% ipython --no-banner

In [1]: import numpy as np

In [2]: np.set_printoptions(suppress=True, linewidth=200)

In [3]: M = np.array([[0, 0, 1, 0], [0, 0, 1, 0], [1, 1, 0, 1], [0, 0, 1, 0]])

In [4]: M
Out[4]: 
array([[0, 0, 1, 0],
       [0, 0, 1, 0],
       [1, 1, 0, 1],
       [0, 0, 1, 0]])

In [5]: # looks like rank 2

In [6]: np.allclose(M[:-1].T @ np.linalg.lstsq(M[:-1].T, M[-1])[0], M[-1])
Out[6]: True

In [7]: np.abs(np.diag(np.linalg.qr(M)[1])) > 1e-9
Out[7]: array([ True, False,  True, False])

In [8]: arr = np.loadtxt("x.csv", delimiter=",")

In [9]: print(arr.round(3))
[[-0.256  3.704 -1.488]
 [-2.556 -1.297 -2.79 ]
 [-3.067  0.773  2.449]]

In [10]: W1 = np.array([[0, 1, 2, 0, 2], [1, 2, 2, 2, 2], [0, 0, 1, 2, 0]])

In [11]: b = np.array([6, 5, 3, 0, 9])

In [12]: H = np.maximum(arr @ W1 + b, 0)

In [13]: H.round(3)
Out[13]: 
array([[ 9.704, 12.153,  8.409,  4.432, 15.897],
       [ 4.703,  0.   ,  0.   ,  0.   ,  1.294],
       [ 6.773,  3.478,  0.861,  6.444,  4.412]])

In [14]: np.linalg.matrix_rank(H)
Out[14]: np.int64(3)

In [15]: np.round((H > 0).mean(axis=0), 3)
Out[15]: array([1.   , 0.667, 0.667, 0.667, 1.   ])

In [16]: Z = np.array([[3, -1], [-2, -3], [0, 2], [-3, -1], [1, -2]])

In [17]: W1 @ Z
Out[17]: 
array([[ 0, -3],
       [-5, -9],
       [-6,  0]])

In [18]: print((H @ Z).round(6).argmax(axis=1))
[0 0 0]

In [19]: x = np.array([0, -2, 1, -1, -2])

In [20]: print(np.round((H * x).sum(axis=1), 3))
[-52.122  -2.588 -21.363]

In [21]: print(np.round(H @ x, 3))
[-52.122  -2.588 -21.363]

In [22]: np.round(H * x, 3)
Out[22]: 
array([[  0.   , -24.305,   8.409,  -4.432, -31.794],
       [  0.   ,  -0.   ,   0.   ,  -0.   ,  -2.588],
       [  0.   ,  -6.957,   0.861,  -6.444,  -8.824]])

In [23]: np.linalg.norm(H @ x) <= np.linalg.norm(H, 2) * np.linalg.norm(x) + 1e-9
Out[23]: np.True_

In [24]: rng = np.random.default_rng(660)

In [25]: z = rng.permutation(3)

In [26]: z
Out[26]: array([2, 0, 1])

In [27]: Y = arr[z][:, z]

In [28]: np.round(np.sort(np.abs(np.linalg.eigvals(Y))), 3)
Out[28]: array([4., 4., 4.])

In [29]: print(np.allclose(Y, arr))
False

In [30]: np.round(np.linalg.det(Y), 3), round(float(np.linalg.det(arr[z])), 3)
Out[30]: (np.float64(64.0), 64.0)

In [31]: z = rng.permutation(3)

In [32]: Y = arr[:, z] * rng.choice([-1, 1], 3)

In [33]: print(Y.round(3))
[[-3.704  1.488 -0.256]
 [ 1.297  2.79  -2.556]
 [-0.773 -2.449 -3.067]]

In [34]: left, _, Vh = np.linalg.svd(arr.T @ Y)

In [35]: np.round(np.linalg.lstsq(arr, Y)[0], 3) + 0
Out[35]: 
array([[ 0.,  0.,  1.],
       [-1.,  0.,  0.],
       [ 0., -1.,  0.]])

In [36]: z
Out[36]: array([1, 2, 0])

In [37]: A = np.array([[-2.0, 1.0, 1.0, 1.0],
    ...:     [1.0, -2.0, 1.0, 1.0],
    ...:     [1.0, 1.0, -2.0, 1.0],
    ...:     [1.0, 1.0, 1.0, -2.0]])

In [38]: O, evecs = np.linalg.qr(A[:, :2])[0], np.linalg.qr(A[:, 2:])[0]

In [39]: sv = np.linalg.svd(O.T @ evecs, compute_uv=False)

In [40]: np.round(np.linalg.norm(O @ O.T - evecs @ evecs.T, 2), 3)
Out[40]: np.float64(1.0)

In [41]: (sv > 0.9).sum()
Out[41]: np.int64(0)
